$ ipython --no-banner

In [1]: import numpy as np

In [2]: np.set_printoptions(precision=1, suppress=True, linewidth=100)

In [3]: tidy = lambda a: np.round(a, 1) + 0

In [4]: O, _ = np.linalg.qr(np.array([[-0.5, 0.9, -0.4, 0.9],
   ...:     [1.3, -0.3, -1.8, 0.5],
   ...:     [0.6, -0.7, 1.1, 0.1],
   ...:     [-0.6, -0.2, -0.1, -1.1]]))

In [5]: evecs, _ = np.linalg.qr(np.array([[2.0, -0.3, 0.9, -0.6],
   ...:     [-0.9, 0.2, 0.0, 0.1],
   ...:     [2.2, -0.5, 0.4, -1.3],
   ...:     [-1.2, 0.3, 1.9, -0.6]]))

In [6]: sig = 20 * 0.9 ** np.arange(4)

In [7]: mat = O[:, :4] * sig @ evecs[:4]

In [8]: tidy(mat)
Out[8]: 
array([[  4.9,   1.8,  -8.5,  13.7],
       [-15.3,  -9.6,  -4.9,   1.6],
       [  6.9, -14.4,  -0.2,  -4.6],
       [  2.4,   5.9, -11.7, -10.3]])

In [9]: vec = np.array([-3, 1, -3, 2])

In [10]: rhs = mat @ vec

In [11]: tidy(rhs)
Out[11]: array([ 40.1,  54. , -43.7,  13.3])

In [12]: tidy(np.linalg.solve(mat, rhs))
Out[12]: array([-3.,  1., -3.,  2.])

In [13]: tidy(np.linalg.solve(mat, rhs + mat[:, 3]))
Out[13]: array([-3.,  1., -3.,  3.])

In [14]: tidy(np.linalg.solve(mat.T, mat[3]))
Out[14]: array([0., 0., 0., 1.])

In [15]: np.unravel_index(np.abs(mat).argmax(), mat.shape)
Out[15]: (np.int64(1), np.int64(0))

In [16]: mat.shape
Out[16]: (4, 4)

In [17]: tidy(mat.sum(axis=1))
Out[17]: array([ 11.8, -28.2, -12.4, -13.7])

In [18]: tidy(np.abs(mat).max())
Out[18]: np.float64(15.3)

In [19]: tidy(mat.mean(axis=0))
Out[19]: array([-0.3, -4.1, -6.3,  0.1])

In [20]: O = mat.astype(float).copy()

In [21]: for j in range(4):
    ...:     O[:, j] -= O[:, :j] @ (O[:, :j].T @ O[:, j])
    ...:     O[:, j] /= np.linalg.norm(O[:, j])
    ...: 

In [22]: tidy(O)
Out[22]: 
array([[ 0.3,  0. , -0.6,  0.8],
       [-0.9, -0.3, -0.4,  0.1],
       [ 0.4, -0.9, -0.1, -0.2],
       [ 0.1,  0.3, -0.7, -0.6]])
